>>> import numpy as np
>>> np.set_printoptions(suppress=True, linewidth=160)
>>> rd = lambda a: np.round(a, 4) + 0
>>> r0 = np.array([-2, 0, 1, 1, -1, 0])
>>> r1 = np.array([9, -3, 5, 3, 0, -2, 2])
>>> data = r0[:, None] + r1[None, :]
>>> print(data)
[[ 7 -5  3  1 -2 -4  0]
 [ 9 -3  5  3  0 -2  2]
 [10 -2  6  4  1 -1  3]
 [10 -2  6  4  1 -1  3]
 [ 8 -4  4  2 -1 -3  1]
 [ 9 -3  5  3  0 -2  2]]
>>> # row 3 repeats row 2
>>> r = np.linalg.matrix_rank(data)
>>> r
np.int64(2)
>>> N = np.linalg.svd(data)[2][r:].T
>>> N.shape
(7, 5)
>>> np.linalg.matrix_rank(data.T @ data), np.linalg.matrix_rank(data @ data.T)
(np.int64(2), np.int64(2))
>>> np.unique(data.round(6), axis=0).shape
(4, 7)
>>> try:
...     np.linalg.inv(data)
... except np.linalg.LinAlgError as e:
...     print("failed:", e)
... 
failed: Last 2 dimensions of the array must be square
>>> print(np.linalg.lstsq(data[:-1].T, data[-1])[2])
2
>>> np.allclose(data[:-1].T @ np.linalg.lstsq(data[:-1].T, data[-1])[0], data[-1])
True
>>> print(rd(np.trace(np.linalg.pinv(data) @ data)))
2.0
>>> r0 = np.array([1, 0, 2])
>>> np.correlate(data[2], data[4], "full")
array([ 10, -32,   2,   8,  19, -44, 125, -30,  31,  30,  24, -20,  24])
>>> print(np.cross(data[2, :3], data[4, :3]))
[ 16   8 -24]
>>> print(np.polyval(r0, data[2]))
[102   6  38  18   3   3  11]
>>> Uu, sigma, vt = np.linalg.svd(data)
>>> evecs = vt[:(sigma > 1e-8).sum()]
>>> rng = np.random.default_rng(12649)
>>> x0 = data[2] + 2 * data[4] + rng.integers(2) * np.eye(7)[5]
>>> x0
array([ 26., -10.,  14.,   8.,  -1.,  -6.,   5.])
>>> np.allclose(evecs.T @ evecs @ x0, x0)
False
>>> rd(np.diag(evecs.T @ evecs))
array([0.614 , 0.3832, 0.2294, 0.1525, 0.1813, 0.2967, 0.1429])
>>> A2 = data + rng.integers(-2, 3, (6, 2)) @ rng.integers(-2, 3, (2, 7))
>>> A2
array([[ 7, -5,  5,  1, -2, -4, -2],
       [ 5, -1,  9,  5, -4, -6,  0],
       [ 6,  0, 10,  6, -3, -5,  1],
       [ 8, -1,  6,  5, -1, -3,  4],
       [ 4, -2,  6,  4, -5, -7,  1],
       [ 9, -3,  7,  3,  0, -2,  0]])
>>> print(np.linalg.matrix_rank(A2 - data, tol=1e-8))
2
>>> rd(np.linalg.svd(A2 - data, compute_uv=False))
array([14.8447,  4.7576,  0.    ,  0.    ,  0.    ,  0.    ])
>>> A2 - data
array([[ 0,  0,  2,  0,  0,  0, -2],
       [-4,  2,  4,  2, -4, -4, -2],
       [-4,  2,  4,  2, -4, -4, -2],
       [-2,  1,  0,  1, -2, -2,  1],
       [-4,  2,  2,  2, -4, -4,  0],
       [ 0,  0,  2,  0,  0,  0, -2]])
>>> feats = np.load("test7.npy")
>>> feats
array([[ 1, -1, -1,  1,  1, -1, -1,  1],
       [ 1,  1,  1,  1, -1, -1, -1, -1],
       [ 1,  1, -1, -1,  1,  1, -1, -1],
       [ 1,  1, -1, -1, -1, -1,  1,  1]])
>>> A2 = feats[0, 0] * feats[1:] - np.outer(feats[1:, 0], feats[0])
>>> print(A2)
[[ 0  2  2  0 -2  0  0 -2]
 [ 0  2  0 -2  0  2  0 -2]
 [ 0  2  0 -2 -2  0  2  0]]
>>> np.flatnonzero(~A2.round(6).any(axis=1))
array([], dtype=int64)
>>> feats[:, 0] / feats[0, 0]
array([1., 1., 1., 1.])
>>> F = np.load("a.npy")
>>> F
array([[0, 0, 1, 1, 1, 1],
       [0, 0, 0, 1, 1, 1],
       [1, 0, 0, 0, 0, 0],
       [1, 1, 0, 0, 1, 0],
       [1, 1, 0, 1, 0, 0],
       [1, 1, 0, 0, 0, 0]])
>>> # equal to its transpose
>>> A2 = np.linalg.inv(F)
>>> rd(np.linalg.slogdet(F)[0])
np.float64(-1.0)
>>> rd(np.linalg.det(F) * np.linalg.det(A2))
np.float64(1.0)
>>> print(A2)
[[ 0.  0.  1.  0.  0.  0.]
 [ 0.  0. -1.  0.  0.  1.]
 [ 1. -1.  0.  0.  0.  0.]
 [ 0.  0.  0.  0.  1. -1.]
 [-0. -0. -0.  1. -0. -1.]
 [ 0.  1.  0. -1. -1.  2.]]
>>> rd(np.linalg.cond(F))
np.float64(9.4977)
>>> rd(np.linalg.det(F) * A2)
array([[ 0.,  0., -1.,  0.,  0.,  0.],
       [ 0.,  0.,  1.,  0.,  0., -1.],
       [-1.,  1.,  0.,  0.,  0.,  0.],
       [ 0.,  0.,  0.,  0., -1.,  1.],
       [ 0.,  0.,  0., -1.,  0.,  1.],
       [ 0., -1.,  0.,  1.,  1., -2.]])
>>> F @ A2
array([[1., 0., 0., 0., 0., 0.],
       [0., 1., 0., 0., 0., 0.],
       [0., 0., 1., 0., 0., 0.],
       [0., 0., 0., 1., 0., 0.],
       [0., 0., 0., 0., 1., 0.],
       [0., 0., 0., 0., 0., 1.]])
>>> w, evecs = np.linalg.eigh(F)
>>> rd(np.linalg.eigvalsh(F @ F))
array([0.0953, 0.4316, 0.5288, 1.    , 5.3438, 8.6005])
>>> rd(w.sum()), np.trace(F)
(np.float64(0.0), np.int64(0))
>>> rd(np.abs(evecs[:, -1]))
array([0.4874, 0.4307, 0.1662, 0.475 , 0.475 , 0.3131])
>>> (w > 1e-8).sum(), (w < -1e-8).sum()
(np.int64(3), np.int64(3))
>>> F @ F
array([[4, 3, 0, 1, 1, 0],
       [3, 3, 0, 1, 1, 0],
       [0, 0, 1, 1, 1, 1],
       [1, 1, 1, 3, 2, 2],
       [1, 1, 1, 2, 3, 2],
       [0, 0, 1, 2, 2, 2]])
>>> np.trace(F @ F @ F) // 6
np.int64(2)
>>> np.argwhere(np.triu(F))
array([[0, 2],
       [0, 3],
       [0, 4],
       [0, 5],
       [1, 3],
       [1, 4],
       [1, 5],
       [3, 4]])
>>> low = np.diag(F.sum(axis=1)) - F
>>> round(np.linalg.det(low[1:, 1:]))
24
>>> low @ np.ones(6)
array([0., 0., 0., 0., 0., 0.])
>>> np.linalg.matrix_rank(low)
np.int64(5)
>>> low
array([[ 4,  0, -1, -1, -1, -1],
       [ 0,  3,  0, -1, -1, -1],
       [-1,  0,  1,  0,  0,  0],
       [-1, -1,  0,  3, -1,  0],
       [-1, -1,  0, -1,  3,  0],
       [-1, -1,  0,  0,  0,  2]])
>>> rd(np.linalg.eigvalsh(low))
array([0.    , 0.9139, 2.    , 3.572 , 4.    , 5.5141])
>>> (np.linalg.eigvalsh(low) < 1e-8).sum()
np.int64(1)
